% python3 -q
>>> import numpy as np
>>> np.set_printoptions(suppress=True, linewidth=160)
>>> rd = lambda a: np.round(a, 1) + 0
>>> F = np.loadtxt("test10.csv", delimiter=",")
>>> F
array([[ 0.3,  0.2, -0.2, -0.1],
       [-0.6, -1.2, -0.5,  0.5],
       [-0.3,  1.4,  1.7, -3.1],
       [-1.1,  0.1, -0.3,  0.8],
       [ 1.1, -1.6,  0. , -0.2],
       [ 0.2, -1.7, -1. ,  1.7],
       [-1.4, -0.5,  1.1, -2.2],
       [ 1.6,  1.9, -0.5,  1.1],
       [ 0.9,  0.5, -0.2,  0.6],
       [ 0.8, -0.4,  0.5, -0.8],
       [ 0.9, -1.1, -0.4,  1.2],
       [ 1.3,  1.1, -1. ,  2.5],
       [ 0.6, -0.6,  0.4, -0.6],
       [-0.2, -1. , -0.9,  1.8],
       [ 1.1, -1.9,  0.4, -0.8],
       [-1.8,  1. , -0.8,  1.8],
       [ 0.7,  0.1,  1. , -1.8],
       [-1.6, -0.6,  0.6, -1.4],
       [-0.6, -1.2, -0.7,  2.1],
       [ 1.8, -2.3, -1.6,  3.3],
       [-0.9,  0.2, -1.9,  3.6],
       [-0.2,  3. ,  2.4, -4.8],
       [ 2.4, -1.8, -0.3,  0.2],
       [-0.3,  0.1,  0.7, -1. ],
       [ 1.8, -0.9, -3. ,  5.7],
       [ 0. ,  2.1, -0.2,  0.4],
       [-0.3,  1.6, -1.1,  1.9],
       [-0.3,  0.1,  1.2, -3. ],
       [ 0.5, -0.4,  0.9, -1.8],
       [ 0.9,  1.2,  1.5, -3. ],
       [ 0.4,  1.2, -1.6,  3. ],
       [-1.1, -0.8,  0. ,  0.2]])
>>> r0, r1 = F[7], F[1]
>>> rd(r0 @ r0)
np.float64(7.6)
>>> p = (r0 @ r1) / (r0 @ r0) * r0
>>> np.linalg.matrix_rank(np.outer(r0, r1))
np.int64(1)
>>> rd((r1 - p) @ r0)
np.float64(0.0)
